$ python -q
>>> import numpy as np
>>> np.set_printoptions(precision=2, suppress=True, linewidth=200)
>>> def rd(a):
...     return np.round(a, 2) + 0
... 
>>> arr = np.load("x.npy")
>>> arr
array([[0, 1, 1],
       [1, 0, 1],
       [1, 1, 0]])
>>> np.einsum("ij,ji->", arr, arr)
np.int64(6)
>>> rd(np.linalg.det(2 * arr)), rd(np.linalg.det(arr))
(np.float64(16.0), np.float64(2.0))
>>> np.kron(np.eye(2, dtype=int), arr)
array([[0, 1, 1, 0, 0, 0],
       [1, 0, 1, 0, 0, 0],
       [1, 1, 0, 0, 0, 0],
       [0, 0, 0, 0, 1, 1],
       [0, 0, 0, 1, 0, 1],
       [0, 0, 0, 1, 1, 0]])
>>> rd(np.linalg.eigvals(arr))
array([-1.,  2., -1.])
>>> rd(np.linalg.eigvals(arr).sum().real)
np.float64(0.0)
>>> rd(np.linalg.det(arr.T))
np.float64(2.0)
>>> rd(np.sort(np.abs(np.linalg.eigvals(arr))))
array([1., 1., 2.])
>>> arr @ arr
array([[2, 1, 1],
       [1, 2, 1],
       [1, 1, 2]])
>>> np.trace(arr)
np.int64(0)
>>> rd(np.abs(np.linalg.eigvals(arr)).max())
np.float64(2.0)
>>> vals, evecs = np.linalg.eig(arr)
>>> rd(np.sort(np.linalg.eigvals(arr.T)))
array([-1., -1.,  2.])
>>> rd(arr @ evecs[:, 0] - vals[0] * evecs[:, 0])
array([0., 0., 0.])
>>> rd(np.prod(vals))
np.float64(2.0)
>>> M = np.load("case8.npy")
>>> M
array([[0, 0, 1, 1, 0],
       [0, 0, 0, 0, 0],
       [1, 0, 0, 0, 1],
       [1, 0, 0, 0, 1],
       [0, 0, 1, 1, 0]])
>>> vals, evecs = np.linalg.eigh(M)
>>> rd(evecs.T @ evecs)
array([[1., 0., 0., 0., 0.],
       [0., 1., 0., 0., 0.],
       [0., 0., 1., 0., 0.],
       [0., 0., 0., 1., 0.],
       [0., 0., 0., 0., 1.]])
>>> rd(np.abs(evecs[:, -1]))
array([0.5, 0. , 0.5, 0.5, 0.5])
>>> np.abs(evecs[:, -1]).round(6).argmax()
np.int64(0)
>>> np.unique(vals.round(6) + 0, return_counts=True)[1]
array([1, 3, 1])
>>> Uu, sig, Vh = np.linalg.svd(M)
>>> rd(sig)
array([2., 2., 0., 0., 0.])
>>> np.argmax(sig[:-1] / (sig[1:] + 1e-6)) + 1
np.int64(2)
>>> out = Uu[:, :2] @ np.diag(sig[:2]) @ Vh[:2]
>>> rd(out)
array([[0., 0., 1., 1., 0.],
       [0., 0., 0., 0., 0.],
       [1., 0., 0., 0., 1.],
       [1., 0., 0., 0., 1.],
       [0., 0., 1., 1., 0.]])
>>> rd(np.linalg.norm(M - out) / np.linalg.norm(M))
np.float64(0.0)
>>> rd(np.abs(M - out).max())
np.float64(0.0)
